$ ipython --no-banner

In [1]: import numpy as np

In [2]: np.set_printoptions(suppress=True, linewidth=120)

In [3]: arr = np.load("run2.npy")

In [4]: print(arr)
[[ 0  2 -2 -1  0  2  2 -2]
 [ 0  0  2  0  1  2  0 -2]
 [ 0  0  0 -1  0  1 -1  1]
 [ 0  0  0  0  0  0  2 -1]
 [ 0  0  0  0  0  1  0  2]
 [ 0  0  0  0  0  0  1 -2]
 [ 0  0  0  0  0  0  0  0]
 [ 0  0  0  0  0  0  0  0]]

In [5]: # row 7 repeats row 6

In [6]: print(np.round(np.sort(np.abs(np.linalg.eigvals(arr))), 4))
[0. 0. 0. 0. 0. 0. 0. 0.]

In [7]: print(round(float(np.linalg.det(arr)), 4))
0.0

In [8]: print(np.linalg.matrix_power(arr, 2))
[[ 0  0  4  2  2  2  2 -9]
 [ 0  0  0 -2  0  3  0  0]
 [ 0  0  0  0  0  0 -1 -1]
 [ 0  0  0  0  0  0  0  0]
 [ 0  0  0  0  0  0  1 -2]
 [ 0  0  0  0  0  0  0  0]
 [ 0  0  0  0  0  0  0  0]
 [ 0  0  0  0  0  0  0  0]]

In [9]: print(np.trace(arr))
0

In [10]: print(round(np.abs(np.linalg.eigvals(arr)).max(), 4))
0.0

In [11]: print(np.argsort(-np.linalg.norm(arr, axis=0).round(6), kind="stable")[:3])
[7 5 6]

In [12]: print(np.linalg.matrix_rank(arr, rtol=0.1))
5

In [13]: print(np.linalg.cond(arr) > 100)
True

In [14]: print([round(float(x), 4) for x in np.linalg.svd(arr, compute_uv=False)[:3]])
[5.3647, 3.4397, 3.0451]

In [15]: U, sigma, Vh = np.linalg.svd(arr)

In [16]: evecs = Vh[:(sigma > 1e-8).sum()]

In [17]: rng = np.random.default_rng(377)

In [18]: x0 = arr[5] + 4 * arr[2] + rng.integers(2) * np.eye(8)[5]

In [19]: print(x0)
[ 0.  0.  0. -4.  0.  5. -3.  2.]

In [20]: print(np.allclose(evecs.T @ evecs @ x0, x0))
True

In [21]: print(np.round(evecs.T @ evecs, 4) + 0)
[[ 0.      0.      0.      0.      0.      0.      0.      0.    ]
 [ 0.      0.8333 -0.1667  0.      0.3333  0.      0.      0.    ]
 [ 0.     -0.1667  0.8333  0.      0.3333  0.      0.      0.    ]
 [ 0.      0.      0.      1.      0.      0.      0.      0.    ]
 [ 0.      0.3333  0.3333  0.      0.3333  0.      0.      0.    ]
 [ 0.      0.      0.      0.      0.      1.      0.      0.    ]
 [ 0.      0.      0.      0.      0.      0.      1.      0.    ]
 [ 0.      0.      0.      0.      0.      0.      0.      1.    ]]

In [22]: print(np.linalg.matrix_rank(np.vstack([arr, x0])))
6

In [23]: print(round(float(np.linalg.norm(x0 - evecs.T @ evecs @ x0)), 4))
0.0

In [24]: print(np.linalg.lstsq(arr[:-1].T, arr[-1])[2])
6

In [25]: print(np.allclose(arr[:-1].T @ np.linalg.lstsq(arr[:-1].T, arr[-1])[0], arr[-1]))
True

In [26]: print(np.round(arr @ np.linalg.pinv(arr) @ arr, 4) + 0)
[[ 0.  2. -2. -1.  0.  2.  2. -2.]
 [ 0.  0.  2.  0.  1.  2.  0. -2.]
 [ 0.  0.  0. -1.  0.  1. -1.  1.]
 [ 0.  0.  0.  0.  0.  0.  2. -1.]
 [ 0.  0.  0.  0.  0.  1.  0.  2.]
 [ 0.  0.  0.  0.  0.  0.  1. -2.]
 [ 0.  0.  0.  0.  0.  0.  0.  0.]
 [ 0.  0.  0.  0.  0.  0.  0.  0.]]

In [27]: print(round(np.trace(np.linalg.pinv(arr) @ arr), 4))
6.0

In [28]: print(np.round(np.linalg.norm(arr[7], 1), 4), np.round(np.linalg.norm(arr[7], np.inf), 4))
0.0 0.0

In [29]: print(np.round(np.linalg.norm(arr, axis=1), 4))
[4.5826 3.6056 2.     2.2361 2.2361 2.2361 0.     0.    ]

In [30]: print(np.round(np.linalg.norm(arr, 2), 4))
5.3647

In [31]: K = np.load("case1.npy")

In [32]: print(K)
[[ 0 -2  0  0 -1  0  0]
 [ 0  0  0  0  0  0  0]
 [ 3  0  0  0  0  0  0]
 [ 0  2  0  0  0  0  0]]

In [33]: # looks like rank 3

In [34]: t = np.radians(15)

In [35]: r_ = np.eye(7)

In [36]: r_[3, 3] = r_[5, 5] = np.cos(t)

In [37]: r_[3, 5], r_[5, 3] = -np.sin(t), np.sin(t)

In [38]: print(r_.round(4))
[[ 1.      0.      0.      0.      0.      0.      0.    ]
 [ 0.      1.      0.      0.      0.      0.      0.    ]
 [ 0.      0.      1.      0.      0.      0.      0.    ]
 [ 0.      0.      0.      0.9659  0.     -0.2588  0.    ]
 [ 0.      0.      0.      0.      1.      0.      0.    ]
 [ 0.      0.      0.      0.2588  0.      0.9659  0.    ]
 [ 0.      0.      0.      0.      0.      0.      1.    ]]

In [39]: Y = K @ r_.T

In [40]: print(np.allclose(np.linalg.norm(K, axis=1), np.linalg.norm(Y, axis=1)))
True

In [41]: print(np.allclose(K @ K.T, Y @ Y.T))
True

In [42]: print(round(float(np.linalg.det(r_)), 4), round(float(np.trace(r_)), 4))
1.0 6.9319

In [43]: print(np.round(np.linalg.svd(K, compute_uv=False), 4), np.round(np.linalg.svd(Y, compute_uv=False), 4))
[3.     2.9208 0.6847 0.    ] [3.     2.9208 0.6847 0.    ]

In [44]: print(Y)
[[ 0. -2.  0.  0. -1.  0.  0.]
 [ 0.  0.  0.  0.  0.  0.  0.]
 [ 3.  0.  0.  0.  0.  0.  0.]
 [ 0.  2.  0.  0.  0.  0.  0.]]
